% ipython --no-banner

In [1]: import numpy as np

In [2]: np.set_printoptions(precision=3, suppress=True, linewidth=120, floatmode="fixed")

In [3]: F = np.load("m.npy")

In [4]: F
Out[4]: 
array([[2, 4, 0, 0, 0, 0],
       [4, 3, 0, 0, 0, 0],
       [0, 4, 0, 0, 0, 0],
       [0, 0, 2, 4, 0, 0],
       [0, 0, 4, 3, 0, 0],
       [0, 0, 0, 4, 0, 0],
       [0, 0, 0, 0, 2, 4],
       [0, 0, 0, 0, 4, 3],
       [0, 0, 0, 0, 0, 4]])

In [5]: x = np.array([5, 7, 0, 9, 8, 9])

In [6]: y = F @ x

In [7]: try:
   ...:     np.linalg.solve(F, y)
   ...: except np.linalg.LinAlgError as e:
   ...:     print("failed:", e)
   ...: 
failed: Last 2 dimensions of the array must be square

In [8]: np.round(np.linalg.pinv(F) @ F, 3) + 0
Out[8]: 
array([[1.000, 0.000, 0.000, 0.000, 0.000, 0.000],
       [0.000, 1.000, 0.000, 0.000, 0.000, 0.000],
       [0.000, 0.000, 1.000, 0.000, 0.000, 0.000],
       [0.000, 0.000, 0.000, 1.000, 0.000, 0.000],
       [0.000, 0.000, 0.000, 0.000, 1.000, 0.000],
       [0.000, 0.000, 0.000, 0.000, 0.000, 1.000]])

In [9]: np.round(np.linalg.lstsq(F, y)[0], 3) + 0
Out[9]: array([5.000, 7.000, 0.000, 9.000, 8.000, 9.000])

In [10]: rng = np.random.default_rng(40)

In [11]: y = y + 0.05 * rng.normal(size=9)

In [12]: y
Out[12]: array([37.943, 40.947, 27.962, 36.038, 26.948, 35.949, 51.980, 59.069, 35.954])

In [13]: c, *_ = np.linalg.lstsq(F, y)

In [14]: c
Out[14]: array([ 4.994,  6.990, -0.003,  8.996,  8.026,  8.986])

In [15]: A2 = np.c_[F[:, :1] @ np.array([[0]]), np.array([-3, -2, 5, 2, -3, 2, 0, 4, 2])]

In [16]: A2
Out[16]: 
array([[ 0, -3],
       [ 0, -2],
       [ 0,  5],
       [ 0,  2],
       [ 0, -3],
       [ 0,  2],
       [ 0,  0],
       [ 0,  4],
       [ 0,  2]])

In [17]: np.linalg.lstsq(F, A2[:, 0])[0]
Out[17]: array([0.000, 0.000, 0.000, 0.000, 0.000, 0.000])

In [18]: np.linalg.norm(np.linalg.qr(F)[0].T @ A2, axis=0) ** 2 / ((A2 ** 2).sum(axis=0) + 1e-12)
Out[18]: array([0.000, 0.660])

In [19]: A2 = np.array([[2, 3, 0, 2, 2, 0, 0, 3, 2, 1, 1, 3],
    ...:     [0, 0, 1, 1, 0, 0, 2, 2, 3, 1, 1, 2],
    ...:     [0, 0, 3, 0, 3, 2, 1, 2, 3, 2, 2, 3],
    ...:     [0, 0, 0, 1, 3, 0, 1, 3, 2, 1, 1, 1],
    ...:     [3, 0, 1, 2, 2, 3, 3, 1, 2, 0, 1, 3],
    ...:     [0, 1, 3, 1, 3, 1, 3, 2, 0, 1, 1, 2],
    ...:     [3, 0, 1, 1, 3, 0, 1, 1, 2, 1, 0, 1],
    ...:     [1, 1, 2, 2, 2, 1, 2, 0, 2, 2, 2, 3],
    ...:     [0, 3, 0, 0, 2, 0, 3, 3, 2, 2, 0, 3],
    ...:     [2, 3, 2, 2, 3, 0, 0, 0, 2, 2, 3, 1],
    ...:     [0, 0, 1, 1, 2, 0, 0, 1, 1, 1, 2, 0],
    ...:     [0, 1, 0, 3, 2, 2, 2, 3, 2, 3, 2, 0]])

In [20]: M = A2 + A2.T

In [21]: M
Out[21]: 
array([[4, 3, 0, 2, 5, 0, 3, 4, 2, 3, 1, 3],
       [3, 0, 1, 1, 0, 1, 2, 3, 6, 4, 1, 3],
       [0, 1, 6, 0, 4, 5, 2, 4, 3, 4, 3, 3],
       [2, 1, 0, 2, 5, 1, 2, 5, 2, 3, 2, 4],
       [5, 0, 4, 5, 4, 6, 6, 3, 4, 3, 3, 5],
       [0, 1, 5, 1, 6, 2, 3, 3, 0, 1, 1, 4],
       [3, 2, 2, 2, 6, 3, 2, 3, 5, 1, 0, 3],
       [4, 3, 4, 5, 3, 3, 3, 0, 5, 2, 3, 6],
       [2, 6, 3, 2, 4, 0, 5, 5, 4, 4, 1, 5],
       [3, 4, 4, 3, 3, 1, 1, 2, 4, 4, 4, 4],
       [1, 1, 3, 2, 3, 1, 0, 3, 1, 4, 4, 2],
       [3, 3, 3, 4, 5, 4, 3, 6, 5, 4, 2, 0]])

In [22]: A2 = M[0, 0] * M[1:] - np.outer(M[1:, 0], M[0])

In [23]: A2
Out[23]: 
array([[  0,  -9,   4,  -2, -15,   4,  -1,   0,  18,   7,   1,   3],
       [  0,   4,  24,   0,  16,  20,   8,  16,  12,  16,  12,  12],
       [  0,  -2,   0,   4,  10,   4,   2,  12,   4,   6,   6,  10],
       [  0, -15,  16,  10,  -9,  24,   9,  -8,   6,  -3,   7,   5],
       [  0,   4,  20,   4,  24,   8,  12,  12,   0,   4,   4,  16],
       [  0,  -1,   8,   2,   9,  12,  -1,   0,  14,  -5,  -3,   3],
       [  0,   0,  16,  12,  -8,  12,   0, -16,  12,  -4,   8,  12],
       [  0,  18,  12,   4,   6,   0,  14,  12,  12,  10,   2,  14],
       [  0,   7,  16,   6,  -3,   4,  -5,  -4,  10,   7,  13,   7],
       [  0,   1,  12,   6,   7,   4,  -3,   8,   2,  13,  15,   5],
       [  0,   3,  12,  10,   5,  16,   3,  12,  14,   7,   5,  -9]])

In [24]: np.flatnonzero(~A2.round(6).any(axis=1))
Out[24]: array([], dtype=int64)

In [25]: np.linalg.matrix_rank(A2), np.linalg.matrix_rank(M)
Out[25]: (np.int64(11), np.int64(12))

In [26]: M[:, 0] / M[0, 0]
Out[26]: array([1.000, 0.750, 0.000, 0.500, 1.250, 0.000, 0.750, 1.000, 0.500, 0.750, 0.250, 0.750])
